In [1]: import numpy as np

In [2]: import numpy.linalg as la

In [3]: np.set_printoptions(precision=2, suppress=True, linewidth=120, sign=" ")

In [4]: tidy = lambda a: np.round(a, 2) + 0

In [5]: m1 = np.load("a.npy")

In [6]: m1
Out[6]: 
array([[-6.95,  7.  , -2.  , -9.  , -5.  , -4.  , -1.  , -8.  ,  7.  ],
       [ 4.  , -1.95, -6.  ,  1.  ,  2.  , -3.  , -3.  , -5.  , -3.  ],
       [-3.  ,  7.  ,  4.05,  6.  ,  2.  ,  3.  ,  6.  , -5.  ,  6.  ],
       [ 6.  ,  7.  ,  9.  , -8.95, -7.  , -6.  ,  1.  , -5.  , -7.  ],
       [-9.  ,  0.  , -1.  ,  9.  , -4.95,  5.  ,  1.  , -7.  , -2.  ],
       [ 7.  , -5.  ,  4.  ,  9.  ,  6.  , -1.95, -8.  ,  5.  , -5.  ],
       [-3.  , -4.  , -3.  , -7.  ,  5.  ,  8.  ,  7.05, -5.  , -5.  ],
       [ 9.  ,  9.  ,  7.  , -8.  , -4.  , -6.  ,  1.  ,  7.05, -6.  ],
       [-7.  ,  7.  , -2.  , -9.  , -5.  , -4.  , -1.  , -8.  ,  7.05]])

In [7]: print([round(float(x), 2) for x in la.svd(m1, compute_uv=False)[:3]])
[31.62, 29.04, 17.28]

In [8]: print(np.argsort(-la.norm(m1, axis=0).round(6), kind="stable")[:3])
[ 3  0  7]

In [9]: la.cond(m1) > 100
Out[9]: np.True_

In [10]: la.matrix_rank(m1, rtol=0.1)
Out[10]: np.int64(8)

In [11]: left, sig, vt = la.svd(m1)

In [12]: print(tidy(sig))
[ 31.62  29.04  17.28  15.68  13.15   9.22   5.89   3.41   0.01]

In [13]: np.argmax(sig[:-1] / (sig[1:] + 1e-6)) + 1
Out[13]: np.int64(8)

In [14]: other = left[:, :8] @ np.diag(sig[:8]) @ vt[:8]

In [15]: tidy(other)
Out[15]: 
array([[-6.95,  7.  , -2.  , -9.  , -5.  , -4.  , -1.  , -8.  ,  7.  ],
       [ 4.  , -1.95, -6.  ,  1.  ,  2.  , -3.  , -3.  , -5.  , -3.  ],
       [-3.  ,  7.  ,  4.05,  6.  ,  2.  ,  3.  ,  6.  , -5.  ,  6.  ],
       [ 6.  ,  7.  ,  9.  , -8.95, -7.  , -6.  ,  1.  , -5.  , -7.  ],
       [-9.  ,  0.  , -1.  ,  9.  , -4.95,  5.  ,  1.  , -7.  , -2.  ],
       [ 7.  , -5.  ,  4.  ,  9.  ,  6.  , -1.95, -8.  ,  5.  , -5.  ],
       [-3.  , -4.  , -3.  , -7.  ,  5.  ,  8.  ,  7.05, -5.  , -5.  ],
       [ 9.  ,  9.  ,  7.  , -8.  , -4.  , -6.  ,  1.  ,  7.05, -6.  ],
       [-7.  ,  7.  , -2.  , -9.  , -5.  , -4.  , -1.  , -8.  ,  7.05]])

In [16]: tidy(np.abs(m1 - other).max())
Out[16]: np.float64(0.0)

In [17]: w1 = np.array([[2, 0, 3, 2, 4],
    ...:     [1, 2, 4, 1, 5],
    ...:     [4, 3, 0, 1, 1],
    ...:     [3, 0, 5, 5, 4],
    ...:     [5, 4, 1, 0, 4],
    ...:     [5, 5, 4, 3, 0],
    ...:     [0, 0, 0, 1, 2],
    ...:     [1, 3, 3, 0, 0],
    ...:     [2, 3, 3, 3, 3]])

In [18]: coef = np.array([3, -1, 3, 0, -3])

In [19]: H = np.maximum(m1 @ w1 + coef, 0)

In [20]: tidy((H > 0).mean(axis=0))
Out[20]: array([ 0.33,  0.33,  0.44,  0.33,  0.33])

In [21]: (H > 0).astype(int)
Out[21]: 
array([[ 0,  0,  0,  0,  0],
       [ 0,  0,  0,  0,  0],
       [ 1,  1,  1,  1,  1],
       [ 0,  0,  0,  0,  0],
       [ 0,  0,  1,  1,  0],
       [ 1,  1,  1,  1,  1],
       [ 1,  1,  0,  0,  0],
       [ 0,  0,  1,  0,  1],
       [ 0,  0,  0,  0,  0]])

In [22]: la.matrix_rank(H)
Out[22]: np.int64(5)

In [23]: tidy(H)
Out[23]: 
array([[  0.  ,   0.  ,   0.  ,   0.  ,   0.  ],
       [  0.  ,   0.  ,   0.  ,   0.  ,   0.  ],
       [ 70.2 ,  51.15,  69.  ,  68.05,  86.05],
       [  0.  ,   0.  ,   0.  ,   0.  ,   0.  ],
       [  0.  ,   0.  ,   9.05,  36.  ,   0.  ],
       [ 70.25,  15.25,  47.2 ,  29.15,  33.  ],
       [ 10.  ,  12.  ,   0.  ,   0.  ,   0.  ],
       [  0.  ,   0.  ,   1.15,   0.  ,  21.  ],
       [  0.  ,   0.  ,   0.  ,   0.  ,   0.  ]])

In [24]: C = np.array([[8, 2, 3], [1, 4, 6], [6, 5, 9], [0, 3, 8], [1, 5, 5]])

In [25]: w1 @ C
Out[25]: 
array([[  38,   45,   69],
       [  39,   58,   84],
       [  36,   28,   43],
       [  58,   66,  114],
       [  54,   51,   68],
       [  69,   59,  105],
       [   2,   13,   18],
       [  29,   29,   48],
       [  40,   55,   90]])

In [26]: X = np.array([[-0.54, 1.02, 0.22, 0.82, 0.42, 0.08, 0.29],
    ...:     [1.02, -1.64, 0.5, 1.97, 0.0, -0.13, 0.22],
    ...:     [0.22, 0.5, -1.79, 0.31, -0.58, 0.85, 1.58],
    ...:     [0.82, 1.97, 0.31, 0.89, 1.07, -0.6, -0.37],
    ...:     [0.42, 0.0, -0.58, 1.07, 0.11, 1.17, -1.45],
    ...:     [0.08, -0.13, 0.85, -0.6, 1.17, 0.01, 0.18],
    ...:     [0.29, 0.22, 1.58, -0.37, -1.45, 0.18, -0.05]])

In [27]: ev, vecs = la.eigh(X)

In [28]: np.unique(ev.round(6) + 0, return_counts=True)[1]
Out[28]: array([ 1,  1,  1,  1,  1,  1,  1])

In [29]: tidy(la.svd(X, compute_uv=False))
Out[29]: array([ 3.,  3.,  3.,  2.,  2.,  1.,  1.])

In [30]: tidy(vecs.T @ vecs)
Out[30]: 
array([[ 1.,  0.,  0.,  0.,  0.,  0.,  0.],
       [ 0.,  1.,  0.,  0.,  0.,  0.,  0.],
       [ 0.,  0.,  1.,  0.,  0.,  0.,  0.],
       [ 0.,  0.,  0.,  1.,  0.,  0.,  0.],
       [ 0.,  0.,  0.,  0.,  1.,  0.,  0.],
       [ 0.,  0.,  0.,  0.,  0.,  1.,  0.],
       [ 0.,  0.,  0.,  0.,  0.,  0.,  1.]])
